$ python -q
>>> import numpy as np
>>> import numpy.linalg as la
>>> np.set_printoptions(precision=3, suppress=True, linewidth=120)
>>> rd = lambda a: np.round(a, 3) + 0
>>> W0 = np.loadtxt("case9.csv", delimiter=",")
>>> W0
array([[  2.,  10.,   2.,  -4.,  -2.,   2.,  -4.,   6.,  -8.,  -2.],
       [  2.,  10.,   2.,  -4.,  -2.,   2.,  -4.,   6.,  -8.,  -2.],
       [  3.,  15.,   3.,  -6.,  -3.,   3.,  -6.,   9., -12.,  -3.],
       [  3.,  15.,   3.,  -6.,  -3.,   3.,  -6.,   9., -12.,  -3.],
       [  2.,  10.,   2.,  -4.,  -2.,   2.,  -4.,   6.,  -8.,  -2.]])
>>> U, s, Vh = la.svd(W0)
>>> rd(s)
array([43.474,  0.   ,  0.   ,  0.   ,  0.   ])
>>> Y = U[:, :1] @ np.diag(s[:1]) @ Vh[:1]
>>> rd(np.abs(W0 - Y).max())
np.float64(0.0)
>>> la.matrix_rank(W0, rtol=0.05)
np.int64(1)
>>> W0 @ W0
Traceback (most recent call last):
  File "<python-input-11>", line 1, in <module>
    W0 @ W0
    ~~~^~~~
ValueError: matmul: Input operand 1 has a mismatch in its core dimension 0, with gufunc signature (n?,k),(k,m?)->(n?,m?) (size 5 is different from 10)
>>> C2 = W0.T @ W0
>>> C2
array([[  30.,  150.,   30.,  -60.,  -30.,   30.,  -60.,   90., -120.,  -30.],
       [ 150.,  750.,  150., -300., -150.,  150., -300.,  450., -600., -150.],
       [  30.,  150.,   30.,  -60.,  -30.,   30.,  -60.,   90., -120.,  -30.],
       [ -60., -300.,  -60.,  120.,   60.,  -60.,  120., -180.,  240.,   60.],
       [ -30., -150.,  -30.,   60.,   30.,  -30.,   60.,  -90.,  120.,   30.],
       [  30.,  150.,   30.,  -60.,  -30.,   30.,  -60.,   90., -120.,  -30.],
       [ -60., -300.,  -60.,  120.,   60.,  -60.,  120., -180.,  240.,   60.],
       [  90.,  450.,   90., -180.,  -90.,   90., -180.,  270., -360.,  -90.],
       [-120., -600., -120.,  240.,  120., -120.,  240., -360.,  480.,  120.],
       [ -30., -150.,  -30.,   60.,   30.,  -30.,   60.,  -90.,  120.,   30.]])
>>> np.trace(C2), (W0 ** 2).sum()
(np.float64(1890.0), np.float64(1890.0))
>>> data = np.load("dump.npy")
>>> data
array([[ 3.3, -7. ,  6. ,  3. ,  4. ,  8. , -6. ,  8. ],
       [-9. , -8.7,  6. ,  2. , -8. ,  5. ,  2. , -9. ],
       [ 0. ,  7. , -0.7,  1. ,  2. ,  3. ,  9. ,  2. ],
       [-9. , -6. ,  1. , -7.7,  2. ,  3. , -4. , -2. ],
       [-6. ,  9. , -8. , -3. , -2.7, -8. ,  1. , -2. ],
       [-6. ,  3. ,  2. ,  8. ,  8. , -7.7, -2. , -1. ],
       [-5. , -3. , -7. , -7. , -4. ,  7. , -0.7,  1. ],
       [ 3. , -7. ,  6. ,  3. ,  4. ,  8. , -6. ,  8.3]])
>>> Y = la.inv(data)
>>> np.allclose(Y, data.T)
False
>>> (np.abs(Y) > 1e-9).astype(int)
array([[1, 1, 1, 1, 1, 1, 1, 1],
       [1, 1, 1, 1, 1, 1, 1, 1],
       [1, 1, 1, 1, 1, 1, 1, 1],
       [1, 1, 1, 1, 1, 1, 1, 1],
       [1, 1, 1, 1, 1, 1, 1, 1],
       [1, 1, 1, 1, 1, 1, 1, 1],
       [1, 1, 1, 1, 1, 1, 1, 1],
       [1, 1, 1, 1, 1, 1, 1, 1]])
>>> rd(la.inv(Y))
array([[ 3.3, -7. ,  6. ,  3. ,  4. ,  8. , -6. ,  8. ],
       [-9. , -8.7,  6. ,  2. , -8. ,  5. ,  2. , -9. ],
       [ 0. ,  7. , -0.7,  1. ,  2. ,  3. ,  9. ,  2. ],
       [-9. , -6. ,  1. , -7.7,  2. ,  3. , -4. , -2. ],
       [-6. ,  9. , -8. , -3. , -2.7, -8. ,  1. , -2. ],
       [-6. ,  3. ,  2. ,  8. ,  8. , -7.7, -2. , -1. ],
       [-5. , -3. , -7. , -7. , -4. ,  7. , -0.7,  1. ],
       [ 3. , -7. ,  6. ,  3. ,  4. ,  8. , -6. ,  8.3]])
>>> rd(la.slogdet(data)[0])
np.float64(-1.0)
>>> rd(la.cond(data))
np.float64(217.37)
>>> X = np.load("arr.npy")
>>> X
array([[ 9,  9,  3,  3,  3,  4,  0,  4],
       [ 9, 14,  8,  0,  0,  4, 10,  0],
       [ 9, 12,  6,  0,  0,  4,  6,  0],
       [ 9, 11,  5,  0,  1,  4,  4,  0],
       [ 9, 14,  8,  0,  0,  4, 10,  0],
       [ 9, 14,  8,  0,  0,  4, 10,  0],
       [ 9, 14,  8,  0,  0,  4, 10,  0],
       [ 9,  9,  3,  3,  3,  4,  0,  4],
       [ 9,  9,  3,  3,  3,  4,  0,  4],
       [ 9,  9,  3,  3,  3,  4,  0,  4],
       [ 9, 11,  5,  0,  1,  4,  4,  0],
       [ 9, 10,  4,  1,  2,  4,  2,  1],
       [ 9, 14,  8,  0,  0,  4, 10,  0],
       [ 9,  9,  3,  3,  3,  4,  0,  4],
       [ 9, 13,  7,  0,  0,  4,  8,  0],
       [ 9, 10,  4,  1,  2,  4,  2,  1],
       [ 9,  9,  3,  3,  3,  4,  0,  4],
       [ 9, 13,  7,  0,  0,  4,  8,  0],
       [ 9, 12,  6,  0,  0,  4,  6,  0]])
>>> # row 4 repeats row 1
>>> rd(np.trace(la.pinv(X) @ X))
np.float64(5.0)
>>> np.allclose(X[:-1].T @ la.lstsq(X[:-1].T, X[-1])[0], X[-1])
True
>>> t3 = X.reshape(19, 2, -1)
>>> np.einsum("ihd,ihd->ih", t3, t3)
array([[180,  41],
       [341, 116],
       [261,  52],
       [227,  33],
       [341, 116],
       [341, 116],
       [341, 116],
       [180,  41],
       [180,  41],
       [180,  41],
       [227,  33],
       [198,  25],
       [341, 116],
       [180,  41],
       [299,  80],
       [198,  25],
       [180,  41],
       [299,  80],
       [261,  52]])
>>> t3.shape
(19, 2, 4)
>>> np.einsum("ihd,jhd->hij", t3, t3).shape
(2, 19, 19)
>>> t3.sum(axis=1)
array([[12, 13,  3,  7],
       [ 9, 18, 18,  0],
       [ 9, 16, 12,  0],
       [10, 15,  9,  0],
       [ 9, 18, 18,  0],
       [ 9, 18, 18,  0],
       [ 9, 18, 18,  0],
       [12, 13,  3,  7],
       [12, 13,  3,  7],
       [12, 13,  3,  7],
       [10, 15,  9,  0],
       [11, 14,  6,  2],
       [ 9, 18, 18,  0],
       [12, 13,  3,  7],
       [ 9, 17, 15,  0],
       [11, 14,  6,  2],
       [12, 13,  3,  7],
       [ 9, 17, 15,  0],
       [ 9, 16, 12,  0]])
>>> np.swapaxes(t3, 1, 2)[2]
array([[ 9,  0],
       [12,  4],
       [ 6,  6],
       [ 0,  0]])
>>> t3[:, 0]
array([[ 9,  9,  3,  3],
       [ 9, 14,  8,  0],
       [ 9, 12,  6,  0],
       [ 9, 11,  5,  0],
       [ 9, 14,  8,  0],
       [ 9, 14,  8,  0],
       [ 9, 14,  8,  0],
       [ 9,  9,  3,  3],
       [ 9,  9,  3,  3],
       [ 9,  9,  3,  3],
       [ 9, 11,  5,  0],
       [ 9, 10,  4,  1],
       [ 9, 14,  8,  0],
       [ 9,  9,  3,  3],
       [ 9, 13,  7,  0],
       [ 9, 10,  4,  1],
       [ 9,  9,  3,  3],
       [ 9, 13,  7,  0],
       [ 9, 12,  6,  0]])
>>> def softmax(z):
...     e = np.exp(z - z.max(axis=-1, keepdims=True))
...     return e / e.sum(axis=-1, keepdims=True)
... 
>>> rd(softmax(10 * X[15]))
array([0., 1., 0., 0., 0., 0., 0., 0.])
>>> S = X @ X.T / np.sqrt(8)
>>> softmax(S).round(6).argmax(axis=1)
array([1, 1, 1, 1, 1, 1, 1, 1, 1, 1, 1, 1, 1, 1, 1, 1, 1, 1, 1])
>>> feats = np.array([[0.7, -0.9, 0.2, 1.7],
...     [2.5, -0.1, 0.1, 0.6],
...     [2.0, 1.8, -0.6, 0.8],
...     [1.6, 0.0, 1.5, 0.9]])
>>> feats[:, 0] *= 20
>>> feats
array([[14. , -0.9,  0.2,  1.7],
       [50. , -0.1,  0.1,  0.6],
       [40. ,  1.8, -0.6,  0.8],
       [32. ,  0. ,  1.5,  0.9]])
>>> # column 0 dominates
>>> U, s, Vh = la.svd(feats)
>>> np.argmax(s[:-1] / (s[1:] + 1e-6)) + 1
np.int64(1)
>>> rd(s)
array([72.96 ,  2.306,  1.324,  1.065])
>>> Y = U[:, :1] @ np.diag(s[:1]) @ Vh[:1]
>>> rd(la.norm(feats - Y, 2)), rd(s[1])
(np.float64(2.306), np.float64(2.306))
>>> la.matrix_rank(Y)
np.int64(1)
>>> rd(la.norm(feats - Y) / la.norm(feats))
np.float64(0.039)
>>> rd(np.abs(feats - Y).max())
np.float64(1.398)
>>> J = np.loadtxt("data.csv", delimiter=",")
>>> J
array([[ -1.319,  -1.791,   0.444,  -0.677,  20.913,  -2.243,  -2.692,  -0.882,   1.83 , -15.397],
       [ -0.217,  -0.676,   8.261,  -0.162,  -3.066,   9.757,   2.723,  -0.544,  -2.289,   4.979],
       [  0.917,   0.801, -11.438,  -3.055, -32.801, -36.712,  -5.595,  -2.338,  -1.424,   2.173],
       [ -1.181,   1.609,   6.827,  -0.772,   6.675,  -5.088,   5.437,  -0.223,   3.53 ,   1.798],
       [ -0.062,   0.374,  10.149,  -4.769,  17.479, -19.66 ,   0.759,   0.35 ,  -0.066, -10.959],
       [ -2.11 ,  -1.686,  10.23 ,   5.227,   7.194,  26.247,   0.833,   0.804,   2.525,  11.834],
       [ -0.575,  -0.169,  -9.816,   6.799, -29.241,   2.281,   2.265,   0.563,  -1.799,  -6.988],
       [ -0.497,  -1.29 ,   3.514,   7.139, -21.244,  12.849,  -4.509,  -3.09 ,  -1.314,  10.667],
       [ -1.043,   0.384,  -1.18 ,  -4.492,  12.376,  22.974,   1.724,   0.772,  -3.586,   3.54 ],
       [  1.334,  -0.024,  12.989,   8.406,  10.185, -18.252,  -3.15 ,  -0.681,  -1.149, -18.467],
       [  0.814,   1.49 ,   4.357,   2.773,   0.784, -11.307,   3.012,  -1.175,  -4.079,  12.42 ],
       [ -0.813,   1.225,  -3.409,   0.446, -12.244,  -2.304,  -0.834,  -2.491,  -1.15 ,  -2.058],
       [ -0.387,   1.816,   7.888,   2.802,  11.319,   8.207,  -2.359,   1.898,   2.418,   1.682],
       [  1.048,  -0.162,   3.935,  -0.344,  -2.324,  15.58 ,   0.253,   0.656,   0.072, -11.379],
       [ -1.83 ,   1.288,   4.429,   0.796,  12.135,  17.406,  -5.028,   2.262,   0.957, -17.108],
       [ -0.125,  -1.688,  -0.7  ,   1.521, -12.299,   2.199,   0.674,   1.375,   1.531,  -1.126],
       [  0.809,   0.22 ,   0.363,  -0.998,  -2.845, -20.011,  -2.379,   1.143,  -0.078,   2.065],
       [  0.124,   1.797,   3.077,  -2.196,   8.914,  15.29 ,   0.598,   1.356,   2.275,  -3.363],
       [ -1.063,  -1.801,  -1.3  ,   1.532, -16.769,   8.751,   0.988,  -0.215,   0.057, -10.389],
       [ -0.998,   0.264,   3.442,  -0.252,  -2.063,  21.695,  -1.725,   3.723,   1.449,   4.994],
       [ -0.268,   1.313,   7.432,   4.087, -13.713, -21.795,   3.26 ,   0.311,   0.106,   3.825],
       [ -0.98 ,  -0.188,   1.783,   3.518, -10.402,  31.099,  -1.111,   2.121,   3.498,   6.557],
       [  0.716,   1.942,   6.179,   1.41 ,  -9.336,  29.951,   1.059,  -0.438,   0.013,   5.135],
       [ -0.366,  -1.322,  -7.98 ,  10.306, -29.325,   9.988,  -3.196,   0.93 ,   2.617,  15.964],
       [  0.252,  -0.225,  -2.322,  10.016,  -3.978,   6.975,  -2.224,  -0.003,  -1.269,  -3.714],
       [  0.554,  -1.578, -11.387,  -0.357,   5.081, -19.35 ,  -1.785,  -0.001,   0.397,  10.108],
       [ -1.754,   0.081,   5.462,   5.572, -19.367,   2.888,  -4.051,   2.051,  -0.349,   0.797],
       [  0.896,  -2.018,  12.682,   2.939,  32.817,  23.942,  -3.126,  -4.363,  -2.345,  -7.5  ],
       [ -0.195,   2.161,   6.775,   1.252,  -8.58 , -37.438,  -1.075,   1.213,   2.388,   1.234],
       [  0.248,   1.238,  -1.833,   2.072, -21.282,  16.178,   6.128,   0.995,  -0.555, -21.624],
       [  0.791,  -0.697,   4.703,   0.368,   4.757,  12.345,  -5.495,   0.628,   0.317,  -1.412],
       [  0.136,   1.655,  -2.742,  -1.947,  -8.738,  22.721,  -5.006,   1.262,  -0.497,  -2.949],
       [  1.13 ,   0.596,   3.799,   1.564,  -3.248,  12.049,   2.092,   0.863,  -4.052,  11.233],
       [ -0.255,   1.93 ,   2.155,   4.158,  -1.641, -23.704,  -4.161,  -0.172,   3.952,   3.856],
       [  1.4  ,  -0.692,  -1.839,  -0.891,   5.549,  22.663,  -0.108,  -1.377,  -3.46 ,  -9.025]])
>>> x0 = np.array([-2, -3, -6, -5, 1, 8, 8, -5, 1, 3])
>>> rhs = J @ x0
>>> rd(la.solve(J.T @ J, J.T @ rhs))
array([-2., -3., -6., -5.,  1.,  8.,  8., -5.,  1.,  3.])
>>> rd(la.pinv(J) @ J)
array([[1., 0., 0., 0., 0., 0., 0., 0., 0., 0.],
       [0., 1., 0., 0., 0., 0., 0., 0., 0., 0.],
       [0., 0., 1., 0., 0., 0., 0., 0., 0., 0.],
       [0., 0., 0., 1., 0., 0., 0., 0., 0., 0.],
       [0., 0., 0., 0., 1., 0., 0., 0., 0., 0.],
       [0., 0., 0., 0., 0., 1., 0., 0., 0., 0.],
       [0., 0., 0., 0., 0., 0., 1., 0., 0., 0.],
       [0., 0., 0., 0., 0., 0., 0., 1., 0., 0.],
       [0., 0., 0., 0., 0., 0., 0., 0., 1., 0.],
       [0., 0., 0., 0., 0., 0., 0., 0., 0., 1.]])
>>> rd(la.lstsq(J, rhs)[0])
array([-2., -3., -6., -5.,  1.,  8.,  8., -5.,  1.,  3.])
>>> rng = np.random.default_rng(23)
>>> rhs = rhs + 0.1 * rng.normal(size=35)
>>> rd(rhs)
array([ -49.731,   65.87 , -274.812,  -20.293, -206.426,  179.391,    8.198,   39.759,  243.691, -336.653,  -72.595,
        -16.096,   -9.966,   63.646,   18.666,    3.849, -181.101,  108.251,   38.746,  137.351, -220.426,  216.267,
        204.908,   71.927,  -14.477,  -59.535,  -94.12 ,  109.713, -369.667,   83.474,   22.85 ,  138.116,  100.507,
       -247.   ,  177.308])
>>> b, *_ = la.lstsq(J, rhs)
>>> rd(J.T @ (rhs - J @ b))
array([0., 0., 0., 0., 0., 0., 0., 0., 0., 0.])
>>> rd(la.norm(rhs - J @ b))
np.float64(0.547)
>>> b.round()
array([-2., -3., -6., -5.,  1.,  8.,  8., -5.,  1.,  3.])
>>> [round(float(la.norm(la.solve(J.T @ J + lam * np.eye(10), J.T @ rhs))), 2) for lam in (0, 1, 10, 100)]
[15.42, 15.36, 14.86, 12.89]
>>> rd(b)
array([-1.986, -3.006, -6.001, -4.998,  0.998,  7.999,  8.003, -4.991,  0.989,  2.996])
>>> idx = J[:, 4] > np.median(J[:, 4])
>>> r0 = J[idx].mean(axis=0) - J[~idx].mean(axis=0)
>>> np.argsort(-np.abs(r0).round(6), kind="stable")
array([4, 2, 9, 5, 3, 8, 6, 1, 0, 7])
>>> ((J - J.mean(axis=0)) @ r0 > 0).astype(int)
array([1, 1, 0, 1, 1, 1, 0, 0, 1, 1, 1, 0, 1, 1, 1, 0, 0, 1, 0, 1, 0, 0, 0, 0, 0, 1, 0, 1, 0, 0, 1, 0, 0, 0, 1])
>>> idx.astype(int)
array([1, 0, 0, 1, 1, 1, 0, 0, 1, 1, 1, 0, 1, 1, 1, 0, 0, 1, 0, 1, 0, 0, 0, 0, 0, 1, 0, 1, 0, 0, 1, 0, 0, 1, 1])
>>> q, vecs = la.qr(J[:, :1])[0], la.qr(J[:, 1:])[0]
>>> s = la.svd(q.T @ vecs, compute_uv=False)
>>> rd(la.norm(q @ q.T - vecs @ vecs.T, 2))
np.float64(1.0)
>>> rd(np.degrees(np.arccos(s.clip(0, 1))))
array([55.692])
>>> x0 = np.array([2, 2, 2, 0, 2, 2, 1, 2, 2, 0])
>>> rhs = J @ x0
>>> b, lr = np.zeros(10), 1 / la.norm(J, 2) ** 2
>>> for i in range(30):
...     b -= lr * J.T @ (J @ b - rhs)
...     if i % 10 == 0: print(i, round(la.norm(J @ b - rhs), 3))
... 
0 89.359
10 41.305
20 32.571
>>> rd(la.cond(J))
np.float64(25.65)
>>> rd(b)
array([-0.081,  0.404,  2.065, -0.081,  1.969,  1.97 ,  0.539,  0.593,  0.68 ,  0.009])
>>> m1 = np.load("w.npy")
>>> m1
array([[18,  6,  5,  7, 17, 16,  8, 10,  4,  8],
       [ 6,  6,  1,  3,  7,  8,  4,  8,  2,  2],
       [ 5,  1,  3,  2,  4,  6,  2,  3,  0,  4],
       [ 7,  3,  2,  4,  6,  6,  4,  4,  1,  3],
       [17,  7,  4,  6, 18, 16,  8, 12,  6,  7],
       [16,  8,  6,  6, 16, 20,  8, 14,  4, 10],
       [ 8,  4,  2,  4,  8,  8,  5,  6,  3,  4],
       [10,  8,  3,  4, 12, 14,  6, 13,  4,  5],
       [ 4,  2,  0,  1,  6,  4,  3,  4,  5,  2],
       [ 8,  2,  4,  3,  7, 10,  4,  5,  2,  7]])
>>> rank = la.matrix_rank(m1)
>>> rank
np.int64(6)
>>> N = la.svd(m1)[2][rank:].T
>>> [int(la.matrix_rank(np.delete(m1, i, axis=0))) for i in range(10)]
[6, 6, 6, 6, 6, 6, 6, 6, 6, 6]
>>> la.matrix_rank(m1.T @ m1), la.matrix_rank(m1 @ m1.T)
(np.int64(6), np.int64(6))
>>> np.allclose(m1 @ N, 0)
True
